$ python -q
>>> import numpy as np
>>> from numpy import linalg as LA
>>> np.set_printoptions(precision=3, suppress=True, linewidth=120)
>>> A = np.load("w.npy")
>>> A
array([[2, 2, 1, 6, 2, 2, 1, 0],
       [0, 2, 2, 3, 1, 0, 0, 0],
       [0, 0, 2, 0, 0, 1, 1, 0],
       [1, 0, 0, 6, 2, 1, 1, 0],
       [0, 1, 1, 0, 0, 2, 0, 2],
       [2, 2, 2, 0, 0, 0, 1, 0],
       [1, 2, 0, 3, 1, 1, 0, 0],
       [1, 1, 0, 0, 0, 0, 0, 1],
       [0, 2, 2, 0, 0, 1, 1, 2],
       [2, 2, 2, 3, 1, 2, 1, 0],
       [1, 1, 0, 3, 1, 0, 0, 2],
       [1, 0, 0, 0, 0, 1, 1, 1]])
>>> # null space of dimension 1
>>> A.mean(axis=0)
array([0.917, 1.25 , 1.   , 2.   , 0.667, 0.917, 0.583, 0.667])
>>> LA.matrix_rank(A)
np.int64(7)
>>> A[:, 8]
Traceback (most recent call last):
  File "<python-input-8>", line 1, in <module>
    A[:, 8]
    ~^^^^^^
IndexError: index 8 is out of bounds for axis 1 with size 8
>>> np.diff(A, axis=0)
array([[-2,  0,  1, -3, -1, -2, -1,  0],
       [ 0, -2,  0, -3, -1,  1,  1,  0],
       [ 1,  0, -2,  6,  2,  0,  0,  0],
       [-1,  1,  1, -6, -2,  1, -1,  2],
       [ 2,  1,  1,  0,  0, -2,  1, -2],
       [-1,  0, -2,  3,  1,  1, -1,  0],
       [ 0, -1,  0, -3, -1, -1,  0,  1],
       [-1,  1,  2,  0,  0,  1,  1,  1],
       [ 2,  0,  0,  3,  1,  1,  0, -2],
       [-1, -1, -2,  0,  0, -2, -1,  2],
       [ 0, -1,  0, -3, -1,  1,  1, -1]])
>>> LA.rank(A)
Traceback (most recent call last):
  File "<python-input-10>", line 1, in <module>
    LA.rank(A)
    ^^^^^^^
AttributeError: module 'numpy.linalg' has no attribute 'rank'
>>> A - A[0]
array([[ 0,  0,  0,  0,  0,  0,  0,  0],
       [-2,  0,  1, -3, -1, -2, -1,  0],
       [-2, -2,  1, -6, -2, -1,  0,  0],
       [-1, -2, -1,  0,  0, -1,  0,  0],
       [-2, -1,  0, -6, -2,  0, -1,  2],
       [ 0,  0,  1, -6, -2, -2,  0,  0],
       [-1,  0, -1, -3, -1, -1, -1,  0],
       [-1, -1, -1, -6, -2, -2, -1,  1],
       [-2,  0,  1, -6, -2, -1,  0,  2],
       [ 0,  0,  1, -3, -1,  0,  0,  0],
       [-1, -1, -1, -3, -1, -2, -1,  2],
       [-1, -2, -1, -6, -2, -1,  0,  1]])
>>> w1 = np.array([[9, 0, 2, 2],
...     [9, 4, 9, 1],
...     [5, 2, 5, 7],
...     [7, 1, 7, 9],
...     [9, 7, 4, 7],
...     [3, 7, 5, 7],
...     [1, 1, 3, 0],
...     [4, 1, 9, 7]])
>>> coef = np.array([3, -3, 1, -3])
>>> act = np.maximum(A @ w1 + coef, 0)
>>> act
array([[111,  42,  91,  92],
       [ 61,  19,  54,  47],
       [ 17,   9,  19,  18],
       [ 76,  25,  61,  74],
       [ 31,  19,  43,  33],
       [ 50,  10,  36,  17],
       [ 63,  22,  51,  42],
       [ 25,   2,  21,   7],
       [ 43,  19,  55,  34],
       [ 86,  34,  71,  65],
       [ 59,  13,  55,  48],
       [ 20,   6,  20,  13]])
>>> (act > 0).mean(axis=0)
array([1., 1., 1., 1.])
>>> LA.matrix_rank(act)
np.int64(4)
>>> cent = np.array([[5, -1], [-3, -3], [1, 4], [-5, 2]])
>>> (act @ cent).round(6).argmax(axis=1)
array([1, 1, 1, 1, 1, 0, 1, 0, 1, 1, 1, 1])
>>> act @ cent
array([[ 60, 311],
       [ 67, 192],
       [-13,  68],
       [ -4, 241],
       [-24, 150],
       [171,  98],
       [ 90, 159],
       [105,  67],
       [ 43, 188],
       [ 74, 226],
       [ 71, 218],
       [ 37,  68]])
>>> w1 @ cent
array([[ 37,   3],
       [ 37,  17],
       [-11,  23],
       [ -6,  36],
       [ -7,   0],
       [-36,  10],
       [  5,   8],
       [ -9,  43]])
>>> B = np.array([[-2, 0], [-2, 2], [2, 1], [-1, 0], [0, 0], [1, -1], [-1, -1], [2, 0]])
>>> A @ B
array([[-11,   2],
       [ -3,   6],
       [  4,   0],
       [ -8,  -2],
       [  6,   1],
       [ -5,   5],
       [ -8,   3],
       [ -2,   2],
       [  4,   4],
       [ -6,   3],
       [ -3,   2],
       [  0,  -2]])
>>> np.einsum("ij->j", A)
array([11, 15, 12, 24,  8, 11,  7,  8])
>>> np.vstack([A, B.T]).shape
(14, 8)
>>> LA.matrix_rank(np.vstack([A, B.T]))
np.int64(8)
>>> rng = np.random.default_rng(41)
>>> B = A + rng.integers(-2, 3, (12, 7)) @ rng.integers(-2, 3, (7, 8))
>>> B
array([[ -2,  10,  -7,   6,  10,  12,  -5,  -6],
       [ -5,   3,   6,  12,   0,   2,   4,  -5],
       [ -4,   5,  12,  -8,   4,   9,  -7,   5],
       [  3,   5,   6,  10,   8,   5,   5,  -7],
       [-11,  -7,  -7,   5,   0,  -3,  10,   6],
       [  8,   3,  -4,   2,   3,  -7,   8,  -8],
       [  2,   8,  -2,   8,   3,   6,  -7,  -3],
       [ -1,   9,  14, -14,   7,  19, -12,   5],
       [ -3,   2,   8,   4,  -4,   3,  -1,   3],
       [ -4,  -7, -20,   9,  -8,  -5,   2,   2],
       [ -1,  -4,   0,  -6,  -4,   2,  -5,  11],
       [  2,  -1,   2,  11,  -4,  -8,   1,   4]])
>>> B - A
array([[ -4,   8,  -8,   0,   8,  10,  -6,  -6],
       [ -5,   1,   4,   9,  -1,   2,   4,  -5],
       [ -4,   5,  10,  -8,   4,   8,  -8,   5],
       [  2,   5,   6,   4,   6,   4,   4,  -7],
       [-11,  -8,  -8,   5,   0,  -5,  10,   4],
       [  6,   1,  -6,   2,   3,  -7,   7,  -8],
       [  1,   6,  -2,   5,   2,   5,  -7,  -3],
       [ -2,   8,  14, -14,   7,  19, -12,   4],
       [ -3,   0,   6,   4,  -4,   2,  -2,   1],
       [ -6,  -9, -22,   6,  -9,  -7,   1,   2],
       [ -2,  -5,   0,  -9,  -5,   2,  -5,   9],
       [  1,  -1,   2,  11,  -4,  -9,   0,   3]])
>>> G = A.T @ A
>>> G
array([[ 17,  16,  10,  30,  10,  11,   8,   4],
       [ 16,  27,  19,  33,  11,  14,   8,   9],
       [ 10,  19,  22,  18,   6,  12,   9,   6],
       [ 30,  33,  18, 108,  36,  27,  15,   6],
       [ 10,  11,   6,  36,  12,   9,   5,   2],
       [ 11,  14,  12,  27,   9,  17,   8,   7],
       [  8,   8,   9,  15,   5,   8,   7,   3],
       [  4,   9,   6,   6,   2,   7,   3,  14]])
>>> np.diag(G)
array([ 17,  27,  22, 108,  12,  17,   7,  14])
>>> LA.matrix_rank(G)
np.int64(7)
>>> E = np.array([[0, 1, 3, 2, 1, 3],
...     [0, 0, 1, 1, 3, 0],
...     [2, 0, 3, 0, 1, 2],
...     [3, 1, 1, 2, 2, 0],
...     [3, 1, 3, 3, 0, 0],
...     [0, 1, 8, 7, 16, 3]])
>>> # null space of dimension 1
>>> LA.cond(E) > 100
np.True_
>>> B = E / LA.norm(E, axis=1, keepdims=True)
>>> G = B @ B.T
>>> np.argwhere(np.triu(np.abs(G) > 0.95, 1))
array([[1, 5]])
>>> np.round(np.degrees(np.arccos(np.clip(G[0, 4], -1, 1))), 3)
np.float64(51.887)
>>> Uu, sig, Vh = LA.svd(E)
>>> sig.round(3) + 0
array([20.538,  6.079,  3.738,  2.176,  1.226,  0.   ])
>>> B = Uu[:, :5] @ np.diag(sig[:5]) @ Vh[:5]
>>> round(float(np.abs(E - B).max()), 3)
0.0
>>> G = E.T @ E
>>> G
array([[ 22,   6,  18,  15,   8,   4],
       [  6,   4,  15,  14,  19,   6],
       [ 18,  15,  93,  74, 139,  39],
       [ 15,  14,  74,  67, 121,  27],
       [  8,  19, 139, 121, 271,  53],
       [  4,   6,  39,  27,  53,  22]])
>>> (E @ E.T).shape
(6, 6)
>>> mat = np.load("a.npy")
>>> mat
array([[ 0,  0,  0,  0,  0,  0,  0],
       [-1, -5,  6, -3, -2, -5,  2],
       [ 0,  0,  0,  0,  0,  0,  0],
       [ 4,  3, -4,  6,  2,  3,  4],
       [-2,  0,  5,  0,  4,  0,  0],
       [ 4,  4, -2,  4, -3,  2, -1],
       [-3, -2,  3, -1,  1, -3,  1],
       [ 3,  1, -3,  2, -2,  2,  2],
       [-1,  3,  3,  5,  4, -2,  0],
       [ 2,  5,  3,  3,  2,  3, -4],
       [ 2, -3,  3, -2, -3, -2,  1],
       [ 2, -4,  3, -1, -4, -3,  4],
       [ 0,  0, -3,  3,  1, -2,  3],
       [ 6,  1,  1,  2, -6,  0,  0],
       [ 1, -1, -9,  7, -3,  1,  5],
       [ 0,  0,  0,  0,  0,  0,  0],
       [ 3, -1,  5, -1,  0,  1,  0],
       [-2, -2, -3,  2, -2,  1,  0],
       [ 0, -1,  0,  1, -1, -1,  3],
       [-1,  3,  6,  2,  3,  0, -3],
       [ 2,  5,  3,  3,  2,  3, -4],
       [-2, -4,  4,  1, -5, -4, -1],
       [-3, -2,  3, -1,  1, -3,  1],
       [ 0,  0,  0,  0,  0,  0,  0],
       [ 0,  3,  0,  5,  0,  4, -4],
       [ 1, -2,  1,  2, -6, -1, -2],
       [ 0, -3,  8, -2,  1, -2,  1],
       [ 5,  6,  0,  5,  0,  5, -2],
       [ 4,  2,  6,  1, -1,  1, -3],
       [ 4,  3, -4,  6,  2,  3,  4]])
>>> t = np.radians(135)
>>> r_ = np.eye(7)
>>> r_[4, 4] = r_[3, 3] = np.cos(t)
>>> r_[4, 3], r_[3, 4] = -np.sin(t), np.sin(t)
>>> r_
array([[ 1.   ,  0.   ,  0.   ,  0.   ,  0.   ,  0.   ,  0.   ],
       [ 0.   ,  1.   ,  0.   ,  0.   ,  0.   ,  0.   ,  0.   ],
       [ 0.   ,  0.   ,  1.   ,  0.   ,  0.   ,  0.   ,  0.   ],
       [ 0.   ,  0.   ,  0.   , -0.707,  0.707,  0.   ,  0.   ],
       [ 0.   ,  0.   ,  0.   , -0.707, -0.707,  0.   ,  0.   ],
       [ 0.   ,  0.   ,  0.   ,  0.   ,  0.   ,  1.   ,  0.   ],
       [ 0.   ,  0.   ,  0.   ,  0.   ,  0.   ,  0.   ,  1.   ]])
>>> B = mat @ r_.T
>>> round(float(LA.det(r_)), 3), round(float(np.trace(r_)), 3)
(1.0, 3.586)
>>> hat = mat @ LA.solve(mat.T @ mat, mat.T)
>>> round(float(np.trace(hat)), 3)
7.0
>>> np.round(LA.eigvalsh(hat), 3) + 0
array([0., 0., 0., 0., 0., 0., 0., 0., 0., 0., 0., 0., 0., 0., 0., 0., 0., 0., 0., 0., 0., 0., 0., 1., 1., 1., 1., 1.,
       1., 1.])
>>> lab = mat[:, 2] > np.median(mat[:, 2])
>>> r0 = mat[lab].mean(axis=0) - mat[~lab].mean(axis=0)
>>> ((mat - mat.mean(axis=0)) @ r0 > 0).astype(int)
array([0, 1, 0, 0, 1, 0, 1, 0, 1, 1, 1, 1, 0, 0, 0, 0, 1, 0, 0, 1, 1, 1, 1, 0, 0, 0, 1, 0, 1, 0])
>>> lab.astype(int)
array([0, 1, 0, 0, 1, 0, 1, 0, 1, 1, 1, 1, 0, 0, 0, 0, 1, 0, 0, 1, 1, 1, 1, 0, 0, 0, 1, 0, 1, 0])
>>> M = np.loadtxt("mat.csv", delimiter=",")
>>> M
array([[-0.438, -0.227,  0.355, -0.248,  0.244],
       [-3.139, -2.158,  1.26 , -1.156,  2.098],
       [ 0.081,  0.177,  0.001, -0.001, -0.186],
       [-1.358, -0.873,  0.354, -0.547,  0.873],
       [-1.762, -1.029,  0.379, -0.658,  1.054],
       [-2.453, -1.58 ,  0.822, -0.612,  1.643],
       [ 2.043,  1.235, -0.55 ,  0.764, -1.27 ],
       [-1.165, -0.815,  0.496, -0.57 ,  0.645],
       [ 5.84 ,  3.884, -1.974,  1.927, -3.849],
       [-1.388, -1.041,  0.597, -0.531,  0.871],
       [-1.685, -1.188,  0.511, -0.603,  1.366],
       [-1.387, -0.99 ,  0.425, -0.479,  0.869],
       [ 1.861,  1.163, -0.59 ,  0.708, -1.01 ],
       [-3.938, -2.532,  1.101, -1.136,  2.371],
       [-0.821, -0.356,  0.119, -0.14 ,  0.49 ],
       [-4.937, -3.336,  1.515, -1.486,  3.294],
       [-1.629, -1.047,  0.606, -0.722,  1.17 ],
       [-2.864, -2.012,  0.916, -0.849,  1.833],
       [ 1.962,  1.177, -0.647,  0.686, -1.028],
       [ 1.92 ,  1.228, -0.605,  0.751, -1.416],
       [ 1.483,  1.064, -0.434,  0.449, -1.173],
       [-2.172, -1.545,  0.876, -0.715,  1.679],
       [-3.551, -2.338,  1.127, -1.284,  2.389],
       [-4.659, -2.806,  1.609, -1.686,  3.201],
       [-1.288, -0.944,  0.387, -0.35 ,  0.865],
       [ 2.08 ,  1.323, -0.661,  0.731, -1.392],
       [-0.716, -0.63 ,  0.137, -0.426,  0.562],
       [ 3.13 ,  1.979, -0.98 ,  0.993, -2.064],
       [-2.989, -1.769,  0.897, -0.868,  2.032],
       [-2.138, -1.369,  0.696, -0.741,  1.462],
       [ 0.5  ,  0.44 , -0.445,  0.113, -0.438],
       [ 0.677,  0.218, -0.175,  0.254, -0.3  ],
       [ 2.155,  1.328, -0.678,  0.678, -1.352],
       [-2.778, -1.912,  1.031, -0.762,  1.865],
       [-0.834, -0.569,  0.392, -0.33 ,  0.408],
       [ 4.919,  3.186, -1.55 ,  1.66 , -3.334],
       [-2.856, -2.118,  0.957, -0.994,  2.019],
       [-5.431, -3.597,  1.955, -1.73 ,  3.495],
       [-3.243, -1.739,  0.919, -0.793,  1.99 ],
       [ 4.422,  2.949, -1.483,  1.568, -3.008],
       [ 1.747,  0.959, -0.478,  0.446, -1.05 ]])
>>> lab = M[:, 1] > np.median(M[:, 1])
>>> r0 = M[lab].mean(axis=0) - M[~lab].mean(axis=0)
>>> lab.astype(int)
array([1, 0, 1, 0, 0, 0, 1, 1, 1, 0, 0, 0, 1, 0, 1, 0, 0, 0, 1, 1, 1, 0, 0, 0, 0, 1, 1, 1, 0, 0, 1, 1, 1, 0, 1, 1, 0,
       0, 0, 1, 1])
